In [1]: import numpy as np

In [2]: import numpy.linalg as la

In [3]: np.set_printoptions(precision=3, suppress=True, linewidth=100, legacy="1.25")

In [4]: arr = np.loadtxt("case17.csv", delimiter=",")

In [5]: arr
Out[5]: 
array([[  0.899,  -0.967,   4.798,   2.789],
       [  4.789,  -2.7  ,   2.59 ,   4.572],
       [-15.69 ,   4.897,  -6.58 ,  21.492],
       [-14.115,   2.308,  -3.987,  20.847],
       [  3.587,  -0.719,   3.486,   2.338],
       [  3.119,  -1.309,   4.112,   4.886],
       [  4.333,  -2.933,   3.307,   3.136],
       [-14.709,   3.551,  -3.385,  21.484],
       [  3.022,  -0.579,   4.822,   4.515],
       [  4.807,  -2.9  ,   2.862,   6.525]])

In [6]: vec = np.array([2, 0, 0, -2])

In [7]: target = arr @ vec

In [8]: np.round(la.solve(arr.T @ arr, arr.T @ target), 3) + 0
Out[8]: array([ 2.,  0.,  0., -2.])

In [9]: rng = np.random.default_rng(464)

In [10]: target = target + 0.02 * rng.normal(size=10)

In [11]: target
Out[11]: array([ -3.773,   0.48 , -74.343, -69.937,   2.509,  -3.51 ,   2.372, -72.36 ,  -3.003,  -3.437])

In [12]: c, *_ = la.lstsq(arr, target)

In [13]: c.round()
Out[13]: array([ 2.,  0., -0., -2.])

In [14]: c
Out[14]: array([ 2.005,  0.007, -0.002, -1.998])

In [15]: round(la.norm(target - arr @ c), 3)
Out[15]: 0.062

In [16]: d = la.norm(arr[:, None] - arr[None], axis=-1)

In [17]: (d + 1e9 * np.eye(10)).round(6).argmin(axis=1)
Out[17]: array([8, 6, 7, 7, 6, 8, 1, 3, 5, 1])

In [18]: d.shape
Out[18]: (10, 10)

In [19]: la.norm(arr - arr.mean(axis=0), axis=1)
Out[19]: array([ 7.991,  8.746, 20.569, 17.722,  9.199,  7.424,  9.476, 18.594,  7.809,  8.009])

In [20]: d[9].round(6).argsort(kind="stable")[:4]
Out[20]: array([9, 1, 5, 6])

In [21]: feats = np.loadtxt("data.csv", delimiter=",")

In [22]: feats
Out[22]: 
array([[ 0.053, -0.316, -0.947],
       [-0.316,  0.895, -0.316],
       [-0.947, -0.316,  0.053]])

In [23]: # symmetric

In [24]: round(la.norm(feats, 1), 3), round(float(la.norm(feats, np.inf)), 3)
Out[24]: (1.526, 1.526)

In [25]: round(la.norm(feats) ** 2 / la.norm(feats, 2) ** 2, 3)
Out[25]: 3.0

In [26]: round(float(la.norm(feats[1], 1)), 3), round(float(la.norm(feats[1], np.inf)), 3)
Out[26]: (1.526, 0.895)

In [27]: Q, Rm = la.qr(feats)

In [28]: Q @ Rm
Out[28]: 
array([[ 0.053, -0.316, -0.947],
       [-0.316,  0.895, -0.316],
       [-0.947, -0.316,  0.053]])

In [29]: np.allclose(Rm.T @ Rm, feats.T @ feats)
Out[29]: True

In [30]: Q
Out[30]: 
array([[-0.053,  0.316,  0.947],
       [ 0.316, -0.895,  0.316],
       [ 0.947,  0.316, -0.053]])

In [31]: np.abs(np.diag(Rm))
Out[31]: array([1., 1., 1.])

In [32]: t = np.radians(90)

In [33]: Rm = np.eye(3)

In [34]: Rm[0, 0] = Rm[1, 1] = np.cos(t)

In [35]: Rm[0, 1], Rm[1, 0] = -np.sin(t), np.sin(t)

In [36]: Rm.round(3) + 0
Out[36]: 
array([[ 0., -1.,  0.],
       [ 1.,  0.,  0.],
       [ 0.,  0.,  1.]])

In [37]: B = Q @ Rm.T

In [38]: round(float(la.det(Rm)), 3), round(np.trace(Rm), 3)
Out[38]: (1.0, 1.0)

In [39]: B
Out[39]: 
array([[-0.316, -0.053,  0.947],
       [ 0.895,  0.316,  0.316],
       [-0.316,  0.947, -0.053]])

In [40]: f = np.array([7, 6])

In [41]: r1 = np.array([3, -4, -2, -3])

In [42]: K = np.outer(f, r1)

In [43]: K
Out[43]: 
array([[ 21, -28, -14, -21],
       [ 18, -24, -12, -18]])

In [44]: Uu, sig, Vh = la.svd(K)

In [45]: np.argmax(sig[:-1] / (sig[1:] + 1e-6)) + 1
Out[45]: 1

In [46]: B = Uu[:, :1] @ np.diag(sig[:1]) @ Vh[:1]

In [47]: np.round(la.norm(K - B) / la.norm(K), 3)
Out[47]: 0.0

In [48]: round(float(np.abs(K - B).max()), 3)
Out[48]: 0.0

In [49]: np.round(la.norm(K - B, 2), 3), round(sig[1], 3)
Out[49]: (0.0, 0.0)

In [50]: f, r1 = K[0], K[1]

In [51]: f @ r1
Out[51]: 1596

In [52]: pr = (f @ r1) / (f @ f) * f

In [53]: r1 - pr
Out[53]: array([0., 0., 0., 0.])

In [54]: la.matrix_rank(np.outer(f, r1))
Out[54]: 1

In [55]: pr
Out[55]: array([ 18., -24., -12., -18.])

In [56]: np.outer(f, r1)
Out[56]: 
array([[ 378, -504, -252, -378],
       [-504,  672,  336,  504],
       [-252,  336,  168,  252],
       [-378,  504,  252,  378]])
